$ ipython --no-banner

In [1]: import numpy as np

In [2]: np.set_printoptions(precision=2, suppress=True, linewidth=120)

In [3]: def rd(a):
   ...:     return np.round(a, 2) + 0
   ...: 

In [4]: M = np.array([[3, 3, 0, 1, 0],
   ...:     [3, 4, 3, 5, 1],
   ...:     [5, 4, 3, 5, 5],
   ...:     [4, 2, 4, 5, 0],
   ...:     [0, 4, 0, 3, 2]])

In [5]: M
Out[5]: 
array([[3, 3, 0, 1, 0],
       [3, 4, 3, 5, 1],
       [5, 4, 3, 5, 5],
       [4, 2, 4, 5, 0],
       [0, 4, 0, 3, 2]])

In [6]: rng = np.random.default_rng(590288)

In [7]: labels = rng.permutation(5)

In [8]: A2 = M[:, labels] * rng.choice([-1, 1], 5)

In [9]: A2
Out[9]: 
array([[ 3,  0, -3, -1,  0],
       [ 4, -1, -3, -5, -3],
       [ 4, -5, -5, -5, -3],
       [ 2,  0, -4, -5, -4],
       [ 4, -2,  0, -3,  0]])

In [10]: left, _, Vh = np.linalg.svd(M.T @ A2)

In [11]: rd(left @ Vh)
Out[11]: 
array([[ 0.,  0., -1.,  0.,  0.],
       [ 1.,  0.,  0.,  0.,  0.],
       [ 0.,  0.,  0.,  0., -1.],
       [ 0.,  0.,  0., -1.,  0.],
       [ 0., -1.,  0.,  0.,  0.]])

In [12]: rd(np.linalg.lstsq(M, A2)[0])
Out[12]: 
array([[ 0.,  0., -1.,  0.,  0.],
       [ 1.,  0.,  0.,  0.,  0.],
       [ 0.,  0.,  0.,  0., -1.],
       [ 0.,  0.,  0., -1.,  0.],
       [ 0., -1.,  0.,  0.,  0.]])

In [13]: x = np.array([2, 1, 3, 0, 3])

In [14]: a = np.maximum(M @ x, 0)

In [15]: M * (a > 1e-9)[:, None]
Out[15]: 
array([[3, 3, 0, 1, 0],
       [3, 4, 3, 5, 1],
       [5, 4, 3, 5, 5],
       [4, 2, 4, 5, 0],
       [0, 4, 0, 3, 2]])

In [16]: x = np.array([3, 2, 0, 3, 1])

In [17]: (M * x).sum(axis=1)
Out[17]: array([18, 33, 43, 31, 19])

In [18]: M @ (2 * x)
Out[18]: array([36, 66, 86, 62, 38])

In [19]: M @ x
Out[19]: array([18, 33, 43, 31, 19])

In [20]: left, sig, Vh = np.linalg.svd(M)

In [21]: np.argmax(sig[:-1] / (sig[1:] + 1e-6)) + 1
Out[21]: np.int64(4)

In [22]: A2 = left[:, :4] @ np.diag(sig[:4]) @ Vh[:4]

In [23]: np.linalg.matrix_rank(M, rtol=0.05)
Out[23]: np.int64(4)

In [24]: np.linalg.matrix_rank(A2)
Out[24]: np.int64(4)

In [25]: rd(np.abs(M - A2).max())
Out[25]: np.float64(0.13)

In [26]: rd(np.linalg.norm(M - A2, 2)), rd(sig[4])
Out[26]: (np.float64(0.25), np.float64(0.25))
